In [1]: import numpy as np

In [2]: np.set_printoptions(precision=3, suppress=True, linewidth=120, sign=" ")

In [3]: out = np.array([[0, 3], [3, 4]])

In [4]: W0 = np.kron(np.eye(2, dtype=int), out)

In [5]: print(W0)
[[ 0  3  0  0]
 [ 3  4  0  0]
 [ 0  0  0  3]
 [ 0  0  3  4]]

In [6]: # symmetric

In [7]: W1 = np.array([[-1, 2, -2, 2, 2, 1],
   ...:     [-2, 1, 2, 2, 1, -1],
   ...:     [2, -1, 1, -1, 2, 2],
   ...:     [-1, -1, 2, 1, 0, 0]])

In [8]: b = np.array([1, 4, 4, 3, 2, 0])

In [9]: H = np.maximum(W0 @ W1 + b, 0)

In [10]: print(np.linalg.matrix_rank(H))
4

In [11]: Z = np.array([[-7, -9, -8],
    ...:     [-1, 2, -9],
    ...:     [2, 1, 9],
    ...:     [-6, 7, 3],
    ...:     [2, -7, -1],
    ...:     [-7, 5, 6]])

In [12]: print(W1 @ Z)
[[-14  16 -18]
 [ 14  24  24]
 [-15 -30   9]
 [  6  16  38]]

In [13]: print((H @ Z).round(6).argmax(axis=1))
[ 1  1  2  2]

In [14]: w, vecs = np.linalg.eigvalsh(W0)
ValueError: too many values to unpack (expected 2)


In [15]: w, vecs = np.linalg.eigh(W0)

In [16]: print(w.sum(), np.trace(W0))
8.0 8

In [17]: print(np.round(vecs.T @ W0 @ vecs, 3) + 0)
[[-1.606  0.     0.     0.   ]
 [ 0.    -1.606  0.     0.   ]
 [ 0.     0.     5.606  0.   ]
 [ 0.     0.     0.     5.606]]

In [18]: print(np.round(vecs @ np.diag(w) @ vecs.T, 3) + 0)
[[ 0.  3.  0.  0.]
 [ 3.  4.  0.  0.]
 [ 0.  0.  0.  3.]
 [ 0.  0.  3.  4.]]

In [19]: print(np.linalg.eigvalsh(W0 @ W0))
[  2.578   2.578  31.422  31.422]

In [20]: print(np.round(vecs.T @ vecs, 3) + 0)
[[ 1.  0.  0.  0.]
 [ 0.  1.  0.  0.]
 [ 0.  0.  1.  0.]
 [ 0.  0.  0.  1.]]

In [21]: print((w > 1e-8).sum(), (w < -1e-8).sum())
2 2

In [22]: print(np.unique(w.round(6) + 0, return_counts=True)[1])
[ 2  2]

In [23]: w, vecs = np.linalg.eig(W0)

In [24]: print(np.sort(np.linalg.eigvals(np.linalg.inv(W0))))
[-0.623 -0.623  0.178  0.178]

In [25]: print(round(float(np.prod(w)), 3))
81.0

In [26]: print(w)
[-1.606  5.606 -1.606  5.606]

In [27]: print(np.sort(np.linalg.eigvals(W0.T)))
[-1.606 -1.606  5.606  5.606]

In [28]: K = np.loadtxt("m.csv", delimiter=",")

In [29]: print(K)
[[  5.   6.   7.   8.]
 [  9.  10.  11.  12.]
 [ 13.  14.  15.  16.]
 [ 17.  18.  19.  20.]
 [ 21.  22.  23.  24.]
 [ 25.  26.  27.  28.]
 [ 29.  30.  31.  32.]
 [ 33.  34.  35.  36.]]

In [30]: # looks like rank 2

In [31]: rng = np.random.default_rng(41)

In [32]: out = K + rng.integers(-2, 3, (8, 2)) @ rng.integers(-2, 3, (2, 4))

In [33]: print(out)
[[  7.   7.   5.  13.]
 [  7.   9.  10.  16.]
 [  7.  11.  17.  13.]
 [ 23.  21.  17.  23.]
 [ 27.  25.  21.  27.]
 [ 27.  27.  28.  24.]
 [ 25.  28.  31.  34.]
 [ 31.  33.  34.  40.]]

In [34]: print(np.abs(out - K).sum(axis=1))
[ 10.   8.  14.  14.  14.   8.   8.   8.]

In [35]: print(np.round(np.linalg.svd(out - K, compute_uv=False), 3) + 0)
[ 14.283   9.695   0.      0.   ]

In [36]: print([round(float(x), 3) for x in np.linalg.svd(K, compute_uv=False)[:3]])
[127.159, 2.579, 0.0]

In [37]: print(np.linalg.matrix_rank(K, rtol=0.1))
1

In [38]: Uu, sig, vt = np.linalg.svd(K)

In [39]: print(np.argmax(sig[:-1] / (sig[1:] + 1e-6)) + 1)
2

In [40]: out = Uu[:, :2] @ np.diag(sig[:2]) @ vt[:2]

In [41]: print(np.linalg.matrix_rank(K, rtol=0.05))
1

In [42]: print(out)
[[  5.   6.   7.   8.]
 [  9.  10.  11.  12.]
 [ 13.  14.  15.  16.]
 [ 17.  18.  19.  20.]
 [ 21.  22.  23.  24.]
 [ 25.  26.  27.  28.]
 [ 29.  30.  31.  32.]
 [ 33.  34.  35.  36.]]

In [43]: print(round(np.abs(K - out).max(), 3))
0.0

In [44]: print(round(np.trace(np.linalg.pinv(out) @ out), 3))
2.0

In [45]: print(np.unique(out.round(6), axis=0).shape)
(8, 4)

In [46]: J = np.load("out7.npy")

In [47]: print(J)
[[ 1  0  0  0  0  0]
 [ 2  1  0  0  0  0]
 [ 0 -1  1  0  0  0]
 [ 0  1  2  1  0  0]
 [ 0 -1 -1  2  1  0]
 [ 0 -3  2  3  2  1]]

In [48]: Q, R = np.linalg.qr(J)

In [49]: print(np.round(abs(R[0, 0]), 3), round(np.linalg.norm(J[:, 0]), 3))
2.236 2.236

In [50]: print(np.allclose(R.T @ R, J.T @ J))
True

In [51]: z = rng.permutation(6)

In [52]: print(z)
[ 4  5  3  2  0  1]

In [53]: out = J[z][:, z]

In [54]: print(round(float(np.linalg.det(out)), 3), round(float(np.linalg.det(J[z])), 3))
1.0 -1.0

In [55]: Q, _ = np.linalg.qr(np.array([[0.5, 1.1, 0.3, -1.5, -0.9],
    ...:     [0.3, 0.7, -1.7, -1.0, 1.7],
    ...:     [-0.7, 0.6, -0.3, 0.2, 0.4],
    ...:     [-1.3, -0.7, 0.7, 0.6, 0.2],
    ...:     [0.4, 0.6, -1.3, 0.4, 1.1]]))

In [56]: w = np.array([7, 9, 8, 4, 7])

In [57]: X = Q @ np.diag(w) @ Q.T

In [58]: print(X)
[[ 7.882 -0.449  1.005 -0.169  0.445]
 [-0.449  6.398  1.161 -0.433  1.636]
 [ 1.005  1.161  7.617  0.255 -0.219]
 [-0.169 -0.433  0.255  6.834  0.442]
 [ 0.445  1.636 -0.219  0.442  6.27 ]]

In [59]: # equal to its transpose

In [60]: Uu, sig, vt = np.linalg.svd(K)

In [61]: vecs = vt[:(sig > 1e-8).sum()]

In [62]: vec = K[5] + 3 * K[0] + rng.integers(2) * np.eye(4)[3]

In [63]: print(vec)
[ 40.  44.  48.  53.]

In [64]: print(round(float(np.linalg.norm(vec - vecs.T @ vecs @ vec)), 3))
0.548

In [65]: w, vecs = np.linalg.eigh(X)

In [66]: vec = np.array([0, 0, 0, 2, 1])

In [67]: print(np.round(vec @ X @ vec, 3))
35.373

In [68]: print(vecs * np.maximum(w, 0) @ vecs.T)
[[ 7.882 -0.449  1.005 -0.169  0.445]
 [-0.449  6.398  1.161 -0.433  1.636]
 [ 1.005  1.161  7.617  0.255 -0.219]
 [-0.169 -0.433  0.255  6.834  0.442]
 [ 0.445  1.636 -0.219  0.442  6.27 ]]

In [69]: print(round(float(vec @ X @ vec / (vec @ vec)), 3), round(w[0], 3), w[-1])
7.075 4.0 9.0

In [70]: print(vecs * np.abs(w) @ vecs.T)
[[ 7.882 -0.449  1.005 -0.169  0.445]
 [-0.449  6.398  1.161 -0.433  1.636]
 [ 1.005  1.161  7.617  0.255 -0.219]
 [-0.169 -0.433  0.255  6.834  0.442]
 [ 0.445  1.636 -0.219  0.442  6.27 ]]

In [71]: print(round(float(np.abs(np.linalg.eigvals(X)).max()), 3))
9.0

In [72]: print(np.allclose(X, X.T))
True

In [73]: print(round(float(np.linalg.det(X)), 3))
14112.0

In [74]: r0 = np.array([-3, 1])

In [75]: print(np.convolve(X[4], r0))
[ -1.334  -4.465   2.295  -1.546 -18.367   6.27 ]

In [76]: E = np.loadtxt("layer3.csv", delimiter=",")

In [77]: print(E)
[[ 5. -2.  0.  0.  0.  0.]
 [-8. -9.  0.  0.  0.  0.]
 [ 0.  0.  3.  0. -3.  0.]
 [ 0.  0. -2. -2.  2.  3.]
 [ 0.  0. -1.  1. -1.  2.]
 [ 0.  0.  0. -1. -2.  0.]]

In [78]: # 2 blocks once reordered

In [79]: print(np.sort(np.linalg.eigvals(E).real))
[-10.062  -2.856  -0.372  -0.372   3.6     6.062]

In [80]: print((np.linalg.matrix_power((E != 0) + (E.T != 0) + np.eye(6), 6) > 0).astype(int))
[[ 1  1  0  0  0  0]
 [ 1  1  0  0  0  0]
 [ 0  0  1  1  1  1]
 [ 0  0  1  1  1  1]
 [ 0  0  1  1  1  1]
 [ 0  0  1  1  1  1]]

In [81]: print((E != 0).astype(int))
[[ 1  1  0  0  0  0]
 [ 1  1  0  0  0  0]
 [ 0  0  1  0  1  0]
 [ 0  0  1  1  1  1]
 [ 0  0  1  1  1  1]
 [ 0  0  0  1  1  0]]

In [82]: print(E @ E)
[[41.  8.  0.  0.  0.  0.]
 [32. 97.  0.  0.  0.  0.]
 [ 0.  0. 12. -3. -6. -6.]
 [ 0.  0. -4.  3. -6. -2.]
 [ 0.  0. -4. -5.  2.  1.]
 [ 0.  0.  4.  0.  0. -7.]]
